% python3 -q
>>> import numpy as np
>>> import numpy.linalg as la
>>> np.set_printoptions(precision=3, suppress=True, linewidth=100)
>>> f = np.array([1, 2, 1])
>>> g = np.array([-5, 5, 4, -3])
>>> F = f[:, None] + g[None, :]
>>> print(F)
[[-4  6  5 -2]
 [-3  7  6 -1]
 [-4  6  5 -2]]
>>> Uu, sv, Vt = la.svd(F)
>>> V = Vt[:(sv > 1e-8).sum()]
>>> rng = np.random.default_rng(878)
>>> x = F[2] + -2 * F[1] + rng.integers(2) * np.eye(4)[0]
>>> print(x)
[ 3. -8. -7.  0.]
>>> print(np.round(la.norm(x - V.T @ V @ x), 3))
0.617
>>> Uu, sv, Vt = la.svd(F)
>>> print(np.argmax(sv[:-1] / (sv[1:] + 1e-6)) + 1)
2
>>> Y = Uu[:, :2] @ np.diag(sv[:2]) @ Vt[:2]
>>> print(np.round(np.abs(F - Y).max(), 3))
0.0
>>> print(Y)
[[-4.  6.  5. -2.]
 [-3.  7.  6. -1.]
 [-4.  6.  5. -2.]]
>>> print(round(float(la.norm(F - Y, 2)), 3), round(sv[2], 3))
0.0 0.0
>>> print(la.matrix_rank(Y))
2
>>> r = la.matrix_rank(Y)
>>> print(r)
2
>>> N = la.svd(Y)[2][r:].T
>>> print([int(la.matrix_rank(np.delete(Y, i, axis=0))) for i in range(3)])
[2, 1, 2]
>>> print(np.allclose(Y @ N, 0))
True
>>> print([int(la.matrix_rank(Y[:i])) for i in range(1, len(Y) + 1)])
[1, 2, 2]
>>> print([int(la.matrix_rank(Y[:, :j + 1])) for j in range(4)])
[1, 2, 2, 2]
>>> print(np.round(Y @ N, 3) + 0)
[[0. 0.]
 [0. 0.]
 [0. 0.]]
>>> print(N.shape)
(4, 2)
>>> print(la.matrix_rank(Y.T @ Y), la.matrix_rank(Y @ Y.T))
2 2
>>> x = np.array([1, 0, 2, 3])
>>> h = np.maximum(F @ x, 0)
>>> print(F.T @ h)
[-18  42  36  -6]
>>> print(np.flatnonzero(h > 1e-9))
[1]
>>> print(np.maximum(F @ x, 0) - np.maximum(-F @ x, 0))
[0 6 0]
>>> print(np.maximum(F @ (3 * x), 0))
[ 0 18  0]
>>> print(np.tanh(F @ x))
[0. 1. 0.]
>>> print(F * (h > 1e-9)[:, None])
[[ 0  0  0  0]
 [-3  7  6 -1]
 [ 0  0  0  0]]
>>> print(round(float(np.trace(la.pinv(F) @ F)), 3))
2.0
>>> print(la.lstsq(F[:-1].T, F[-1])[2])
2
>>> print(np.allclose(F[:-1].T @ la.lstsq(F[:-1].T, F[-1])[0], F[-1]))
True
>>> f = np.array([1, 2, 2, 1]) + 0.5
>>> X = np.outer(f, f) / (f @ f)
>>> print(X)
[[0.132 0.221 0.221 0.132]
 [0.221 0.368 0.368 0.221]
 [0.221 0.368 0.368 0.221]
 [0.132 0.221 0.221 0.132]]
>>> r = la.matrix_rank(X)
>>> print(r)
1
>>> N = la.svd(X)[2][r:].T
>>> print(la.matrix_rank(X.T @ X), la.matrix_rank(X @ X.T))
1 1
>>> print([int(la.matrix_rank(X[:i])) for i in range(1, len(X) + 1)])
[1, 1, 1, 1]
>>> print(np.round(X @ N, 3) + 0)
[[0. 0. 0.]
 [0. 0. 0.]
 [0. 0. 0.]
 [0. 0. 0.]]
>>> print([int(la.matrix_rank(X[:, :j + 1])) for j in range(4)])
[1, 1, 1, 1]
